$ ipython --no-banner

In [1]: import numpy as np

In [2]: import numpy.linalg as la

In [3]: np.set_printoptions(precision=2, suppress=True, linewidth=100, floatmode="fixed")

In [4]: W0 = np.loadtxt("run15.csv", delimiter=",")

In [5]: print(W0)
[[-2.00  0.00 -2.00  2.00  0.00  2.00]
 [-4.00 -2.00 -4.00  4.00  2.00  4.00]
 [-6.00 -4.00  0.00  6.00  4.00  0.00]
 [ 0.00  0.00  0.00  3.00  0.00  3.00]
 [ 0.00  0.00  0.00  6.00  3.00  6.00]
 [ 0.00  0.00  0.00  9.00  6.00  0.00]]

In [6]: x = np.array([2, 0, 3, 2, -2, -3])

In [7]: target = W0 @ x

In [8]: c, lr = np.zeros(6), 1 / la.norm(W0, 2) ** 2

In [9]: for i in range(10):
   ...:     c -= lr * W0.T @ (W0 @ c - target)
   ...:     if i % 2 == 0: print(i, round(la.norm(W0 @ c - target), 2))
   ...: 
0 23.31
2 16.68
4 12.21
6 9.28
8 7.4

In [10]: print(c)
[ 1.66  0.65  1.89  0.12  0.50 -2.22]

In [11]: Y = W0 / la.norm(W0, axis=1, keepdims=True)

In [12]: C2 = Y @ Y.T

In [13]: print(C2[0])
[1.00 0.94 0.59 0.71 0.67 0.42]

In [14]: print(la.norm(Y, axis=1))
[1.00 1.00 1.00 1.00 1.00 1.00]

In [15]: print(np.argwhere(np.triu(np.abs(C2) > 0.95, 1)))
[]

In [16]: X = np.array([[2.0, 3.0, 0.0, 0.0],
    ...:     [2.0, 3.0, 0.0, 0.0],
    ...:     [0.0, 0.0, 4.0, 6.0],
    ...:     [0.0, 0.0, 8.0, 0.0]])

In [17]: print(np.abs(np.diag(la.qr(X)[1])) > 1e-9)
[ True False  True  True]

In [18]: print(np.allclose(X[:-1].T @ la.lstsq(X[:-1].T, X[-1])[0], X[-1]))
False

In [19]: print(np.unique(X.round(6), axis=0).shape)
(3, 4)

In [20]: def softmax(z):
    ...:     e = np.exp(z - z.max(axis=-1, keepdims=True))
    ...:     return e / e.sum(axis=-1, keepdims=True)
    ...: 

In [21]: print(softmax(X).sum(axis=1))
[1.00 1.00 1.00 1.00]

In [22]: print(np.round(softmax(X[3] + 4), 2) + 0)
[0.00 0.00 1.00 0.00]

In [23]: print(np.round(softmax(10 * X[3]), 2) + 0)
[0.00 0.00 1.00 0.00]

In [24]: att = X @ X.T / np.sqrt(4)

In [25]: print(np.round(softmax(att)[3] @ X, 2) + 0)
[0.00 0.00 8.00 0.00]

In [26]: print(np.round(softmax(att), 2) + 0)
[[0.50 0.50 0.00 0.00]
 [0.50 0.50 0.00 0.00]
 [0.00 0.00 1.00 0.00]
 [0.00 0.00 0.00 1.00]]

In [27]: print(np.round(softmax(att + np.triu(np.full(att.shape, -np.inf), 1)), 2) + 0)
[[1.00 0.00 0.00 0.00]
 [0.50 0.50 0.00 0.00]
 [0.00 0.00 1.00 0.00]
 [0.00 0.00 0.00 1.00]]

In [28]: print(softmax(att).round(6).argmax(axis=1))
[0 0 2 3]
